>>> import numpy as np
>>> np.set_printoptions(suppress=True, linewidth=140)
>>> rd = lambda a: np.round(a, 2) + 0
>>> F = np.load("run15.npy")
>>> print(F)
[[-2.  1.  1.  1.  1.]
 [ 1. -2.  1.  1.  1.]
 [ 1.  1. -2.  1.  1.]
 [ 1.  1.  1. -2.  1.]
 [ 1.  1.  1.  1. -2.]]
>>> other = np.array([[2, -3, -1], [-2, 0, 3]])
>>> Z = np.kron(other, F)
>>> print(Z.shape)
(10, 15)
>>> print(rd(np.linalg.norm(Z, 2)), rd(np.linalg.norm(other, 2) * np.linalg.norm(F, 2)))
13.59 13.59
>>> print(Z)
[[-4.  2.  2.  2.  2.  6. -3. -3. -3. -3.  2. -1. -1. -1. -1.]
 [ 2. -4.  2.  2.  2. -3.  6. -3. -3. -3. -1.  2. -1. -1. -1.]
 [ 2.  2. -4.  2.  2. -3. -3.  6. -3. -3. -1. -1.  2. -1. -1.]
 [ 2.  2.  2. -4.  2. -3. -3. -3.  6. -3. -1. -1. -1.  2. -1.]
 [ 2.  2.  2.  2. -4. -3. -3. -3. -3.  6. -1. -1. -1. -1.  2.]
 [ 4. -2. -2. -2. -2. -0.  0.  0.  0.  0. -6.  3.  3.  3.  3.]
 [-2.  4. -2. -2. -2.  0. -0.  0.  0.  0.  3. -6.  3.  3.  3.]
 [-2. -2.  4. -2. -2.  0.  0. -0.  0.  0.  3.  3. -6.  3.  3.]
 [-2. -2. -2.  4. -2.  0.  0.  0. -0.  0.  3.  3.  3. -6.  3.]
 [-2. -2. -2. -2.  4.  0.  0.  0.  0. -0.  3.  3.  3.  3. -6.]]
>>> O, R = np.linalg.qr(F)
>>> print(rd(np.abs(np.diag(R))))
[2.83 2.81 2.78 2.74 2.68]
>>> print(rd(O.T @ O))
[[1. 0. 0. 0. 0.]
 [0. 1. 0. 0. 0.]
 [0. 0. 1. 0. 0.]
 [0. 0. 0. 1. 0.]
 [0. 0. 0. 0. 1.]]
>>> print(rd(O @ R))
[[-2.  1.  1.  1.  1.]
 [ 1. -2.  1.  1.  1.]
 [ 1.  1. -2.  1.  1.]
 [ 1.  1.  1. -2.  1.]
 [ 1.  1.  1.  1. -2.]]
>>> print(O.shape, R.shape)
(5, 5) (5, 5)
>>> print(np.allclose(R.T @ R, F.T @ F))
True
>>> other = F / np.sqrt((F ** 2).mean(axis=1, keepdims=True))
>>> print(F - F.mean(axis=1, keepdims=True))
[[-2.4  0.6  0.6  0.6  0.6]
 [ 0.6 -2.4  0.6  0.6  0.6]
 [ 0.6  0.6 -2.4  0.6  0.6]
 [ 0.6  0.6  0.6 -2.4  0.6]
 [ 0.6  0.6  0.6  0.6 -2.4]]
>>> print(rd(np.linalg.norm(other, axis=1)))
[2.24 2.24 2.24 2.24 2.24]
>>> print(rd(np.linalg.eigvalsh(F).min()))
-3.0
>>> try:
...     np.linalg.cholesky(F)
... except np.linalg.LinAlgError as e:
...     print(e)
... 
Matrix is not positive definite
>>> other = np.array([[5, 1], [4, 6], [1, 9]])
>>> M = np.tile(other, (2, 3))
>>> print(M)
[[5 1 5 1 5 1]
 [4 6 4 6 4 6]
 [1 9 1 9 1 9]
 [5 1 5 1 5 1]
 [4 6 4 6 4 6]
 [1 9 1 9 1 9]]
>>> U, sigma, Vh = np.linalg.svd(M)
>>> print(rd(sigma))
[28.33 12.55  0.    0.    0.    0.  ]
>>> other = U[:, :2] @ np.diag(sigma[:2]) @ Vh[:2]
>>> print(rd(np.linalg.norm(M - other) / np.linalg.norm(M)))
0.0
>>> print(rd(np.linalg.norm(M - other, 2)), rd(sigma[2]))
0.0 0.0
>>> print(np.linalg.matrix_rank(M, rtol=0.05))
2
>>> print(rd(other))
[[5. 1. 5. 1. 5. 1.]
 [4. 6. 4. 6. 4. 6.]
 [1. 9. 1. 9. 1. 9.]
 [5. 1. 5. 1. 5. 1.]
 [4. 6. 4. 6. 4. 6.]
 [1. 9. 1. 9. 1. 9.]]
>>> x = np.array([3, -3, -1, 1, 2, 1])
>>> a = np.maximum(M @ x, 0)
>>> print(np.maximum(M @ (3 * x), 0))
[57 30  0 57 30  0]
>>> print(M * (a > 1e-9)[:, None])
[[5 1 5 1 5 1]
 [4 6 4 6 4 6]
 [0 0 0 0 0 0]
 [5 1 5 1 5 1]
 [4 6 4 6 4 6]
 [0 0 0 0 0 0]]
>>> print(rd(np.tanh(M @ x)))
[ 1.  1. -1.  1.  1. -1.]
>>> rank = np.linalg.matrix_rank(M)
>>> print(rank)
2
>>> null = np.linalg.svd(M)[2][rank:].T
>>> print(rd(M @ null))
[[0. 0. 0. 0.]
 [0. 0. 0. 0.]
 [0. 0. 0. 0.]
 [0. 0. 0. 0.]
 [0. 0. 0. 0.]
 [0. 0. 0. 0.]]
>>> print(null.shape)
(6, 4)
>>> print([int(np.linalg.matrix_rank(M[:i])) for i in range(1, len(M) + 1)])
[1, 2, 2, 2, 2, 2]
>>> print([int(np.linalg.matrix_rank(M[:, :j + 1])) for j in range(6)])
[1, 2, 2, 2, 2, 2]
>>> other = M[0, 0] * M[1:] - np.outer(M[1:, 0], M[0])
>>> print(other)
[[ 0 26  0 26  0 26]
 [ 0 44  0 44  0 44]
 [ 0  0  0  0  0  0]
 [ 0 26  0 26  0 26]
 [ 0 44  0 44  0 44]]
>>> print(M[:, 0] / M[0, 0])
[1.  0.8 0.2 1.  0.8 0.2]
>>> print(np.flatnonzero(~other.round(6).any(axis=1)))
[2]
>>> m1 = np.array([[4, 4, 3, 2, 3],
...     [4, 4, 4, 0, 3],
...     [3, 4, 6, 2, 4],
...     [2, 0, 2, 6, 2],
...     [3, 3, 4, 2, 4]])
>>> ev, vecs = np.linalg.eig(m1)
>>> print(rd(ev))
[16.02  5.64 -0.59  2.13  0.8 ]
>>> print(rd(m1 @ vecs[:, 0] - ev[0] * vecs[:, 0]))
[0. 0. 0. 0. 0.]
>>> data = np.cumsum(np.array([[-1, 2, -9],
...     [2, 3, 0],
...     [6, 2, 2],
...     [-7, 9, -2],
...     [-1, -3, 8],
...     [0, -2, -8],
...     [5, -8, -8],
...     [-8, -7, 3],
...     [9, 1, 6],
...     [-5, 0, 8],
...     [-1, 1, -6],
...     [-4, 0, 4],
...     [9, 7, 6],
...     [-7, -3, 4],
...     [2, -4, 0],
...     [-3, 8, -2],
...     [1, 2, -4],
...     [-5, -4, 2],
...     [-6, 2, 9],
...     [8, 7, -5],
...     [5, -3, -4],
...     [4, -9, -5],
...     [0, 1, 2],
...     [-8, 1, 4],
...     [-5, -2, 1],
...     [8, -6, -9],
...     [1, -8, 0],
...     [-6, -4, 8],
...     [-6, -9, -1],
...     [3, -2, 6],
...     [6, 0, -4],
...     [-1, -9, -7]]), axis=0)
>>> print(data)
[[ -1   2  -9]
 [  1   5  -9]
 [  7   7  -7]
 [  0  16  -9]
 [ -1  13  -1]
 [ -1  11  -9]
 [  4   3 -17]
 [ -4  -4 -14]
 [  5  -3  -8]
 [  0  -3   0]
 [ -1  -2  -6]
 [ -5  -2  -2]
 [  4   5   4]
 [ -3   2   8]
 [ -1  -2   8]
 [ -4   6   6]
 [ -3   8   2]
 [ -8   4   4]
 [-14   6  13]
 [ -6  13   8]
 [ -1  10   4]
 [  3   1  -1]
 [  3   2   1]
 [ -5   3   5]
 [-10   1   6]
 [ -2  -5  -3]
 [ -1 -13  -3]
 [ -7 -17   5]
 [-13 -26   4]
 [-10 -28  10]
 [ -4 -28   6]
 [ -5 -37  -1]]
>>> idx = data[:, 2] > np.median(data[:, 2])
>>> r0 = data[idx].mean(axis=0) - data[~idx].mean(axis=0)
>>> print(rd((((data - data.mean(axis=0)) @ r0 > 0) == idx).mean()))
0.94
>>> print(np.argsort(-np.abs(r0).round(6), kind="stable"))
[2 0 1]
>>> cov = np.cov(data, rowvar=False)
>>> print(rd(cov))
[[ 25.02  23.33 -22.  ]
 [ 23.33 166.31 -17.58]
 [-22.   -17.58  53.88]]
>>> print(np.argwhere(np.triu(np.abs(np.corrcoef(data.T)) > 0.8, 1)))
[]
>>> print(rd(np.corrcoef(data.T)))
[[ 1.    0.36 -0.6 ]
 [ 0.36  1.   -0.19]
 [-0.6  -0.19  1.  ]]
>>> print(rd(np.polyfit(data[:, 1], data[:, 2], 1)))
[-0.11 -0.33]
>>> U, sigma, Vh = np.linalg.svd(data, full_matrices=False)
>>> print(rd(np.cumsum(sigma ** 2) / np.sum(sigma ** 2)))
[0.7  0.93 1.  ]
>>> print(np.allclose(U * sigma @ Vh, data))
True
>>> print(np.abs(U[:, 0]).round(6).argmax())
31
>>> print(U.shape, sigma.shape, Vh.shape)
(32, 3) (3,) (3, 3)
>>> print(rd(np.sqrt((sigma ** 2).sum())), rd(np.linalg.norm(data)))
88.89 88.89
